% ipython --no-banner

In [1]: import numpy as np

In [2]: from numpy import linalg as LA

In [3]: np.set_printoptions(suppress=True, linewidth=100)

In [4]: E = np.loadtxt("w.csv", delimiter=",")

In [5]: E
Out[5]: 
array([[1., 0., 5.],
       [1., 2., 0.],
       [5., 0., 7.],
       [4., 3., 5.],
       [7., 7., 2.],
       [7., 8., 3.],
       [6., 8., 6.],
       [8., 3., 5.]])

In [6]: q, Rm = LA.qr(E)

In [7]: Rm.round(3)
Out[7]: 
array([[-15.524, -12.303, -11.015],
       [  0.   ,  -6.901,   2.829],
       [  0.   ,   0.   ,  -6.608]])

In [8]: np.round(q.T @ q, 3) + 0
Out[8]: 
array([[1., 0., 0.],
       [0., 1., 0.],
       [0., 0., 1.]])

In [9]: other = E[0, 0] * E[1:] - np.outer(E[1:, 0], E[0])

In [10]: other
Out[10]: 
array([[  0.,   2.,  -5.],
       [  0.,   0., -18.],
       [  0.,   3., -15.],
       [  0.,   7., -33.],
       [  0.,   8., -32.],
       [  0.,   8., -24.],
       [  0.,   3., -35.]])

In [11]: np.flatnonzero(~other.round(6).any(axis=1))
Out[11]: array([], dtype=int64)

In [12]: LA.matrix_rank(other), LA.matrix_rank(E)
Out[12]: (np.int64(2), np.int64(3))

In [13]: K = np.array([[25, -25, -5, 15, 25],
    ...:     [-25, 25, 5, -15, -25],
    ...:     [-5, 5, 1, -3, -5],
    ...:     [15, -15, -3, 9, 15],
    ...:     [25, -25, -5, 15, 25]])

In [14]: np.kron(np.eye(2, dtype=int), K)
Out[14]: 
array([[ 25, -25,  -5,  15,  25,   0,   0,   0,   0,   0],
       [-25,  25,   5, -15, -25,   0,   0,   0,   0,   0],
       [ -5,   5,   1,  -3,  -5,   0,   0,   0,   0,   0],
       [ 15, -15,  -3,   9,  15,   0,   0,   0,   0,   0],
       [ 25, -25,  -5,  15,  25,   0,   0,   0,   0,   0],
       [  0,   0,   0,   0,   0,  25, -25,  -5,  15,  25],
       [  0,   0,   0,   0,   0, -25,  25,   5, -15, -25],
       [  0,   0,   0,   0,   0,  -5,   5,   1,  -3,  -5],
       [  0,   0,   0,   0,   0,  15, -15,  -3,   9,  15],
       [  0,   0,   0,   0,   0,  25, -25,  -5,  15,  25]])

In [15]: np.round(LA.eigvals(K), 3) + 0
Out[15]: array([ 0., 85.,  0.,  0.,  0.])

In [16]: np.einsum("ij,ji->", K, K)
Out[16]: np.int64(7225)

In [17]: np.round(np.poly(K), 3) + 0
Out[17]: array([  1., -85.,   0.,   0.,   0.,   0.])

In [18]: np.round(LA.eigvals(K).sum().real, 3)
Out[18]: np.float64(85.0)

In [19]: np.einsum("ii->", K)
Out[19]: np.int64(85)

In [20]: round(float(LA.det(2 * K)), 3), round(LA.det(K), 3)
Out[20]: (0.0, np.float64(0.0))
